% ipython --no-banner

In [1]: import numpy as np

In [2]: np.set_printoptions(precision=2, suppress=True, linewidth=160, floatmode="fixed")

In [3]: data = np.load("out10.npy")

In [4]: data
Out[4]: 
array([[ 3, -1,  3, -1],
       [ 2,  3,  2,  3],
       [ 3, -1,  3, -1],
       [ 2,  3,  2,  3]])

In [5]: # columns 0 and 2 are equal

In [6]: u, g = data[1], data[2]

In [7]: u @ u
Out[7]: np.int64(26)

In [8]: pr = (u @ g) / (u @ u) * u

In [9]: g - pr
Out[9]: array([ 2.54, -1.69,  2.54, -1.69])

In [10]: np.outer(u, g)
Out[10]: 
array([[ 6, -2,  6, -2],
       [ 9, -3,  9, -3],
       [ 6, -2,  6, -2],
       [ 9, -3,  9, -3]])

In [11]: np.round(np.linalg.norm(u + g) ** 2 + np.linalg.norm(u - g) ** 2, 2)
Out[11]: np.float64(92.0)

In [12]: data @ np.linalg.pinv(data) @ data
Out[12]: 
array([[ 3.00, -1.00,  3.00, -1.00],
       [ 2.00,  3.00,  2.00,  3.00],
       [ 3.00, -1.00,  3.00, -1.00],
       [ 2.00,  3.00,  2.00,  3.00]])

In [13]: np.linalg.lstsq(data[:-1].T, data[-1])[2]
Out[13]: np.int32(2)

In [14]: left, sig, VT = np.linalg.svd(data)

In [15]: vecs = VT[:(sig > 1e-8).sum()]

In [16]: rng = np.random.default_rng(5299)

In [17]: x = data[0] + -3 * data[3] + rng.integers(2) * np.eye(4)[0]

In [18]: x
Out[18]: array([ -2.00, -10.00,  -3.00, -10.00])

In [19]: np.round(vecs.T @ vecs, 2) + 0
Out[19]: 
array([[0.50, 0.00, 0.50, 0.00],
       [0.00, 0.50, 0.00, 0.50],
       [0.50, 0.00, 0.50, 0.00],
       [0.00, 0.50, 0.00, 0.50]])

In [20]: np.diag(vecs.T @ vecs)
Out[20]: array([0.50, 0.50, 0.50, 0.50])

In [21]: np.allclose(vecs.T @ vecs @ x, x)
Out[21]: False

In [22]: round(float(np.linalg.norm(x - vecs.T @ vecs @ x)), 2)
Out[22]: 0.71

In [23]: np.linalg.matrix_rank(np.vstack([data, x]))
Out[23]: np.int64(3)

In [24]: left, sig, VT = np.linalg.svd(data, full_matrices=False)

In [25]: np.abs(left[:, 0]).round(6).argmax()
Out[25]: np.int64(1)

In [26]: np.round(left.T @ left, 2) + 0
Out[26]: 
array([[1.00, 0.00, 0.00, 0.00],
       [0.00, 1.00, 0.00, 0.00],
       [0.00, 0.00, 1.00, 0.00],
       [0.00, 0.00, 0.00, 1.00]])

In [27]: np.abs(VT[0])
Out[27]: array([0.60, 0.37, 0.60, 0.37])

In [28]: np.argsort(-np.linalg.norm(data, axis=0).round(6), kind="stable")[:3]
Out[28]: array([0, 2, 1])

In [29]: np.linalg.matrix_rank(data, rtol=0.1)
Out[29]: np.int64(2)

In [30]: K = np.load("w.npy")

In [31]: K
Out[31]: 
array([[ 0.36,  1.91, -2.13],
       [-0.16, -0.59,  0.60],
       [-0.22, -1.78,  2.07],
       [-0.27, -1.84,  2.07],
       [-0.23, -1.17,  1.38],
       [ 0.16,  0.62, -0.71],
       [ 0.15,  1.27, -1.41],
       [-0.10, -0.10,  0.05],
       [-0.15, -1.24,  1.36],
       [ 0.33,  1.80, -2.00]])

In [32]: C2 = np.cov(K, rowvar=False)

In [33]: C2
Out[33]: 
array([[ 0.06,  0.33, -0.37],
       [ 0.33,  2.06, -2.32],
       [-0.37, -2.32,  2.62]])

In [34]: np.round(np.polyfit(K[:, 1], K[:, 2], 1), 2) + 0
Out[34]: array([-1.13,  0.00])

In [35]: np.median(K, axis=0)
Out[35]: array([-0.12, -0.34,  0.33])

In [36]: round(np.corrcoef(K[:, 1], K[:, 2])[0, 1], 2)
Out[36]: np.float64(-1.0)

In [37]: left, sig, VT = np.linalg.svd(K)

In [38]: sig
Out[38]: array([6.55, 0.19, 0.08])

In [39]: np.argmax(sig[:-1] / (sig[1:] + 1e-6)) + 1
Out[39]: np.int64(1)

In [40]: B = left[:, :1] @ np.diag(sig[:1]) @ VT[:1]

In [41]: np.linalg.matrix_rank(K, rtol=0.05)
Out[41]: np.int64(1)

In [42]: round(np.linalg.norm(K - B, 2), 2), round(float(sig[1]), 2)
Out[42]: (np.float64(0.19), 0.19)

In [43]: round(float(np.abs(K - B).max()), 2)
Out[43]: 0.09

In [44]: round(float(np.linalg.norm(K - B) / np.linalg.norm(K)), 2)
Out[44]: 0.03

In [45]: np.linalg.matrix_rank(B)
Out[45]: np.int64(1)

In [46]: mat = np.array([[0.8, 0.1, -1.1, 0.4],
    ...:     [1.5, -0.2, -1.6, 1.3],
    ...:     [-0.3, -0.4, 0.2, -1.3]])

In [47]: mat[:, 2] *= 20

In [48]: mat
Out[48]: 
array([[  0.80,   0.10, -22.00,   0.40],
       [  1.50,  -0.20, -32.00,   1.30],
       [ -0.30,  -0.40,   4.00,  -1.30]])

In [49]: # column 2 dominates

In [50]: left, sig, VT = np.linalg.svd(mat)

In [51]: np.argmax(sig[:-1] / (sig[1:] + 1e-6)) + 1
Out[51]: np.int64(1)

In [52]: B = left[:, :1] @ np.diag(sig[:1]) @ VT[:1]

In [53]: round(np.linalg.norm(mat - B) / np.linalg.norm(mat), 2)
Out[53]: np.float64(0.03)

In [54]: np.round(np.linalg.norm(mat - B, 2), 2), np.round(sig[1], 2)
Out[54]: (np.float64(1.28), np.float64(1.28))

In [55]: np.linalg.matrix_rank(mat, rtol=0.05)
Out[55]: np.int64(1)

In [56]: np.linalg.matrix_rank(B)
Out[56]: np.int64(1)

In [57]: [round(float(x), 2) for x in np.linalg.svd(mat, compute_uv=False)[:3]]
Out[57]: [39.1, 1.28, 0.34]

In [58]: theta = np.radians(72)

In [59]: r_ = np.eye(4)

In [60]: r_[2, 2] = r_[3, 3] = np.cos(theta)

In [61]: r_[2, 3], r_[3, 2] = -np.sin(theta), np.sin(theta)

In [62]: r_
Out[62]: 
array([[ 1.00,  0.00,  0.00,  0.00],
       [ 0.00,  1.00,  0.00,  0.00],
       [ 0.00,  0.00,  0.31, -0.95],
       [ 0.00,  0.00,  0.95,  0.31]])

In [63]: B = mat @ r_.T

In [64]: B
Out[64]: 
array([[  0.80,   0.10,  -7.18, -20.80],
       [  1.50,  -0.20, -11.12, -30.03],
       [ -0.30,  -0.40,   2.47,   3.40]])

In [65]: np.linalg.cond(B) > 100
Out[65]: np.True_

In [66]: W1 = np.array([[3, 8], [0, -3], [4, -1], [1, 2]])

In [67]: beta = np.array([-2, 6])

In [68]: H = np.maximum(mat @ W1 + beta, 0)

In [69]: (H > 0).astype(int)
Out[69]: 
array([[0, 1],
       [0, 1],
       [1, 0]])

In [70]: H
Out[70]: 
array([[ 0.00, 34.90],
       [ 0.00, 53.20],
       [11.80,  0.00]])

In [71]: (H > 0).mean(axis=0)
Out[71]: array([0.33, 0.67])

In [72]: np.linalg.matrix_rank(H)
Out[72]: np.int64(2)

In [73]: W2 = np.array([[-5, -4], [-1, -1]])

In [74]: (H @ W2).round(6).argmax(axis=1)
Out[74]: array([0, 0, 1])

In [75]: W1 @ W2
Out[75]: 
array([[-23, -20],
       [  3,   3],
       [-19, -15],
       [ -7,  -6]])

In [76]: m1 = np.loadtxt("data.csv", delimiter=",")

In [77]: m1
Out[77]: 
array([[ 0.00,  1.00, -2.00],
       [-2.00,  0.00,  1.00],
       [ 1.00, -2.00,  0.00]])

In [78]: x = np.array([-1, 1, 2])

In [79]: (m1 @ x).argmax()
Out[79]: np.int64(1)

In [80]: np.linalg.norm(m1 @ x) <= np.linalg.norm(m1, 2) * np.linalg.norm(x) + 1e-9
Out[80]: np.True_

In [81]: m1 @ (2 * x)
Out[81]: array([-6.00,  8.00, -6.00])

In [82]: m1 * x
Out[82]: 
array([[-0.00,  1.00, -4.00],
       [ 2.00,  0.00,  2.00],
       [-1.00, -2.00,  0.00]])

In [83]: m1 @ x
Out[83]: array([-3.00,  4.00, -3.00])

In [84]: np.sign((m1 @ x).round(6))
Out[84]: array([-1.00,  1.00, -1.00])

In [85]: B = np.linalg.inv(m1)

In [86]: np.round(np.linalg.cond(m1), 2)
Out[86]: np.float64(2.65)

In [87]: m1 @ B
Out[87]: 
array([[1.00, 0.00, 0.00],
       [0.00, 1.00, 0.00],
       [0.00, 0.00, 1.00]])

In [88]: np.linalg.det(m1) * B
Out[88]: 
array([[2.00, 4.00, 1.00],
       [1.00, 2.00, 4.00],
       [4.00, 1.00, 2.00]])

In [89]: np.allclose(B, m1.T)
Out[89]: False

In [90]: round(float(np.linalg.det(m1) * np.linalg.det(B)), 2)
Out[90]: 1.0

In [91]: rank = np.linalg.matrix_rank(data)

In [92]: rank
Out[92]: np.int64(2)

In [93]: ns = np.linalg.svd(data)[2][rank:].T

In [94]: [int(np.linalg.matrix_rank(np.delete(data, i, axis=0))) for i in range(4)]
Out[94]: [2, 2, 2, 2]

In [95]: np.round(ns @ ns.T, 2) + 0
Out[95]: 
array([[ 0.50,  0.00, -0.50,  0.00],
       [ 0.00,  0.50,  0.00, -0.50],
       [-0.50,  0.00,  0.50,  0.00],
       [ 0.00, -0.50,  0.00,  0.50]])

In [96]: [int(np.linalg.matrix_rank(data[:i])) for i in range(1, len(data) + 1)]
Out[96]: [1, 2, 2, 2]

In [97]: ns.shape
Out[97]: (4, 2)

In [98]: [int(np.linalg.matrix_rank(data[:, :j + 1])) for j in range(4)]
Out[98]: [1, 2, 2, 2]

In [99]: np.round(data @ ns, 2) + 0
Out[99]: 
array([[0.00, 0.00],
       [0.00, 0.00],
       [0.00, 0.00],
       [0.00, 0.00]])

In [100]: np.linalg.matrix_rank(data.T @ data), np.linalg.matrix_rank(data @ data.T)
Out[100]: (np.int64(2), np.int64(2))

In [101]: np.einsum("ij,ji->", m1, m1)
Out[101]: np.float64(-12.0)

In [102]: round(np.linalg.det(m1.T), 2)
Out[102]: np.float64(-7.0)

In [103]: np.linalg.eigvals(m1)
Out[103]: array([ 0.50+2.60j,  0.50-2.60j, -1.00+0.00j])

In [104]: round(float(np.linalg.eigvals(m1).sum().real), 2)
Out[104]: -0.0

In [105]: np.round(np.poly(m1), 2) + 0
Out[105]: array([1.00, 0.00, 6.00, 7.00])

In [106]: E = np.load("mat.npy")

In [107]: E
Out[107]: 
array([[ 1, -2,  4],
       [ 1, -1,  1],
       [ 1,  0,  0],
       [ 1,  1,  1]])

In [108]: x = np.array([1, 1, 0])

In [109]: rhs = E @ x

In [110]: rhs
Out[110]: array([-1,  0,  1,  2])

In [111]: np.round(np.linalg.pinv(E) @ E, 2) + 0
Out[111]: 
array([[1.00, 0.00, 0.00],
       [0.00, 1.00, 0.00],
       [0.00, 0.00, 1.00]])

In [112]: rhs = rhs + 0.05 * rng.normal(size=4)

In [113]: rhs
Out[113]: array([-0.97,  0.04,  1.06,  1.97])

In [114]: beta, *_ = np.linalg.lstsq(E, rhs)

In [115]: [round(float(np.linalg.norm(np.linalg.solve(E.T @ E + lam * np.eye(3), E.T @ rhs))), 2) for lam in (0, 1, 10, 100)]
Out[115]: [1.41, 1.05, 0.32, 0.04]

In [116]: round(float(np.linalg.norm(rhs - E @ beta)), 2)
Out[116]: 0.03

In [117]: M = np.load("x.npy")

In [118]: M
Out[118]: 
array([[-0.37, -6.59,  6.40],
       [ 1.21, -6.47,  5.42],
       [-0.62, -5.72,  6.42],
       [ 0.44, -5.03,  6.24],
       [-0.28, -5.58,  6.05],
       [ 0.42, -5.48,  6.11],
       [ 0.42, -4.52,  5.38],
       [ 1.18, -7.13,  6.07],
       [ 0.29, -6.00,  6.94],
       [ 0.66, -6.46,  5.38],
       [ 1.36, -7.21,  5.12],
       [ 0.32, -6.36,  6.47],
       [ 0.11, -4.67,  4.56],
       [ 1.84, -6.51,  5.11],
       [ 1.04, -7.69,  6.42],
       [ 1.16, -6.58,  5.77],
       [-0.43, -5.76,  5.48],
       [-0.31, -4.54,  4.15],
       [ 0.75, -6.08,  6.34],
       [ 1.98, -5.97,  6.81],
       [-0.83, -6.68,  5.52],
       [-0.14, -5.80,  5.79],
       [-0.67, -5.89,  6.30],
       [-0.16, -6.34,  5.32],
       [-0.40, -5.92,  5.72]])

In [119]: lab = rng.permutation(3)

In [120]: B = m1[:, lab] * rng.choice([-1, 1], 3)

In [121]: B
Out[121]: 
array([[-1.00, -0.00, -2.00],
       [-0.00,  2.00,  1.00],
       [ 2.00, -1.00,  0.00]])

In [122]: left, _, VT = np.linalg.svd(m1.T @ B)

In [123]: lab
Out[123]: array([1, 0, 2])

In [124]: Xc = M - M.mean(axis=0)

In [125]: vecs = np.linalg.svd(Xc)[2][:1]

In [126]: B = Xc - Xc @ vecs.T @ vecs

In [127]: (Xc @ vecs.T).std(axis=0)
Out[127]: array([0.94])

In [128]: B.std(axis=0)
Out[128]: array([0.50, 0.41, 0.60])

In [129]: np.cov(Xc @ vecs.T, rowvar=False)
Out[129]: array(0.92)

In [130]: W0 = np.array([[0, 2, 1, 0], [-2, 0, -1, 0], [-1, 1, 0, 0], [0, 0, 0, 0]])

In [131]: np.allclose(W0, W0.T)
Out[131]: False

In [132]: round(float(np.abs(np.linalg.eigvals(W0)).max()), 2)
Out[132]: 2.45

In [133]: np.round(np.sort(np.abs(np.linalg.eigvals(W0))), 2) + 0
Out[133]: array([0.00, 0.00, 2.45, 2.45])

In [134]: rank = np.linalg.matrix_rank(W0)

In [135]: rank
Out[135]: np.int64(2)

In [136]: ns = np.linalg.svd(W0)[2][rank:].T

In [137]: ns @ ns.T
Out[137]: 
array([[ 0.17,  0.17, -0.33,  0.00],
       [ 0.17,  0.17, -0.33,  0.00],
       [-0.33, -0.33,  0.67,  0.00],
       [ 0.00,  0.00,  0.00,  1.00]])

In [138]: [int(np.linalg.matrix_rank(W0[:, :j + 1])) for j in range(4)]
Out[138]: [1, 2, 2, 2]

In [139]: feats = np.loadtxt("sample6.csv", delimiter=",")

In [140]: feats
Out[140]: 
array([[0.00, 0.00, 0.00, 0.00],
       [0.00, 0.00, 0.00, 0.00],
       [0.00, 0.00, 0.00, 1.00],
       [0.00, 0.00, 1.00, 0.00]])

In [141]: # splits into 3 blocks

In [142]: w, vecs = np.linalg.eigh(feats)

In [143]: np.round(vecs @ np.diag(w) @ vecs.T, 2) + 0
Out[143]: 
array([[0.00, 0.00, 0.00, 0.00],
       [0.00, 0.00, 0.00, 0.00],
       [0.00, 0.00, 0.00, 1.00],
       [0.00, 0.00, 1.00, 0.00]])

In [144]: np.unique(w.round(6) + 0, return_counts=True)[1]
Out[144]: array([1, 2, 1])

In [145]: np.linalg.eigvalsh(feats + -3 * np.eye(4))
Out[145]: array([-4.00, -3.00, -3.00, -2.00])

In [146]: np.round(vecs.T @ feats @ vecs, 2) + 0
Out[146]: 
array([[-1.00,  0.00,  0.00,  0.00],
       [ 0.00,  0.00,  0.00,  0.00],
       [ 0.00,  0.00,  0.00,  0.00],
       [ 0.00,  0.00,  0.00,  1.00]])
